$ python3 -q
>>> import numpy as np
>>> np.set_printoptions(suppress=True, linewidth=140)
>>> Y = np.array([[-5, 2, -2, 5, -1, -3, -3, 4, 2, 1, -1, -5],
...     [2, 5, 3, -1, -3, 2, 1, 5, 1, -1, 5, -2],
...     [-1, 3, 2, -1, 1, -3, -5, 3, 3, -2, -2, -5],
...     [4, 3, -4, -3, 4, 2, -3, -4, 0, 3, -2, -3],
...     [2, 0, -5, 5, 4, 2, 3, -3, 0, 5, -1, -4],
...     [-4, 5, -2, -4, 3, 2, 0, 3, -1, 1, -5, 5],
...     [-2, -1, 4, -3, -1, -5, 1, -5, 0, 0, -5, 4],
...     [4, 5, -4, 5, 3, -5, 5, -3, -4, -4, -2, 3],
...     [1, 3, -4, 5, -5, 5, -5, -4, 5, 3, 0, 5],
...     [-1, -5, 3, 3, -2, 5, 3, -5, 3, 2, 4, 0],
...     [-2, -1, 5, 4, -3, -4, 0, 0, 2, -4, 5, 5],
...     [-5, -5, 1, -3, 0, 4, 3, 5, 5, 3, 4, -4]])
>>> E = np.tril(Y)
>>> E
array([[-5,  0,  0,  0,  0,  0,  0,  0,  0,  0,  0,  0],
       [ 2,  5,  0,  0,  0,  0,  0,  0,  0,  0,  0,  0],
       [-1,  3,  2,  0,  0,  0,  0,  0,  0,  0,  0,  0],
       [ 4,  3, -4, -3,  0,  0,  0,  0,  0,  0,  0,  0],
       [ 2,  0, -5,  5,  4,  0,  0,  0,  0,  0,  0,  0],
       [-4,  5, -2, -4,  3,  2,  0,  0,  0,  0,  0,  0],
       [-2, -1,  4, -3, -1, -5,  1,  0,  0,  0,  0,  0],
       [ 4,  5, -4,  5,  3, -5,  5, -3,  0,  0,  0,  0],
       [ 1,  3, -4,  5, -5,  5, -5, -4,  5,  0,  0,  0],
       [-1, -5,  3,  3, -2,  5,  3, -5,  3,  2,  0,  0],
       [-2, -1,  5,  4, -3, -4,  0,  0,  2, -4,  5,  0],
       [-5, -5,  1, -3,  0,  4,  3,  5,  5,  3,  4, -4]])
>>> E @ E
array([[ 25,   0,   0,   0,   0,   0,   0,   0,   0,   0,   0,   0],
       [  0,  25,   0,   0,   0,   0,   0,   0,   0,   0,   0,   0],
       [  9,  21,   4,   0,   0,   0,   0,   0,   0,   0,   0,   0],
       [-22,  -6,   4,   9,   0,   0,   0,   0,   0,   0,   0,   0],
       [ 23,   0, -50,   5,  16,   0,   0,   0,   0,   0,   0,   0],
       [ 14,  17,  -7,  19,  18,   4,   0,   0,   0,   0,   0,   0],
       [  8, -28,  39,  21, -20, -15,   1,   0,   0,   0,   0,   0],
       [ 18, -17,  -1, -10, -17, -20, -10,   9,   0,   0,   0,   0],
       [ -6,  43, -37, -40, -37,  80, -50,  -8,  25,   0,   0,   0],
       [-45, -11,  20, -52, -30,  45, -31,  -7,  21,   4,   0,   0],
       [ 25,  23,  22,   7, -41, -38, -22,  12,   8, -28,  25,   0],
       [ 14,  27,   3,  71, -19, -24,   0, -70,  22, -22,   4,  16]])
>>> np.prod(np.diag(E)), round(np.linalg.det(E), 3)
(np.int64(720000), np.float64(720000.0))
>>> np.linalg.matrix_rank(E - E[0, 0] * np.eye(12))
np.int64(11)
>>> np.round(np.linalg.norm(E, 2) / np.linalg.norm(E), 3)
np.float64(0.565)
>>> np.linalg.matrix_rank(E, rtol=0.1)
np.int64(9)
>>> left, sigma, Vt = np.linalg.svd(E, full_matrices=False)
>>> np.round(sigma / sigma[0], 3)
array([1.   , 0.812, 0.72 , 0.574, 0.492, 0.409, 0.361, 0.223, 0.161, 0.086, 0.011, 0.001])
>>> np.round(left.T @ E @ Vt.T, 3) + 0
array([[18.299,  0.   ,  0.   ,  0.   ,  0.   ,  0.   ,  0.   ,  0.   ,  0.   ,  0.   ,  0.   ,  0.   ],
       [ 0.   , 14.851,  0.   ,  0.   ,  0.   ,  0.   ,  0.   ,  0.   ,  0.   ,  0.   ,  0.   ,  0.   ],
       [ 0.   ,  0.   , 13.173,  0.   ,  0.   ,  0.   ,  0.   ,  0.   ,  0.   ,  0.   ,  0.   ,  0.   ],
       [ 0.   ,  0.   ,  0.   , 10.512,  0.   ,  0.   ,  0.   ,  0.   ,  0.   ,  0.   ,  0.   ,  0.   ],
       [ 0.   ,  0.   ,  0.   ,  0.   ,  8.996,  0.   ,  0.   ,  0.   ,  0.   ,  0.   ,  0.   ,  0.   ],
       [ 0.   ,  0.   ,  0.   ,  0.   ,  0.   ,  7.492,  0.   ,  0.   ,  0.   ,  0.   ,  0.   ,  0.   ],
       [ 0.   ,  0.   ,  0.   ,  0.   ,  0.   ,  0.   ,  6.609,  0.   ,  0.   ,  0.   ,  0.   ,  0.   ],
       [ 0.   ,  0.   ,  0.   ,  0.   ,  0.   ,  0.   ,  0.   ,  4.081,  0.   ,  0.   ,  0.   ,  0.   ],
       [ 0.   ,  0.   ,  0.   ,  0.   ,  0.   ,  0.   ,  0.   ,  0.   ,  2.939,  0.   ,  0.   ,  0.   ],
       [ 0.   ,  0.   ,  0.   ,  0.   ,  0.   ,  0.   ,  0.   ,  0.   ,  0.   ,  1.581,  0.   ,  0.   ],
       [ 0.   ,  0.   ,  0.   ,  0.   ,  0.   ,  0.   ,  0.   ,  0.   ,  0.   ,  0.   ,  0.208,  0.   ],
       [ 0.   ,  0.   ,  0.   ,  0.   ,  0.   ,  0.   ,  0.   ,  0.   ,  0.   ,  0.   ,  0.   ,  0.011]])
>>> np.abs(left[:, 0]).round(6).argmax()
np.int64(11)
>>> (sigma > 1e-8).sum()
np.int64(12)
>>> np.round(np.abs(Vt[0]), 3)
array([0.474, 0.536, 0.463, 0.278, 0.165, 0.186, 0.064, 0.222, 0.162, 0.084, 0.177, 0.128])
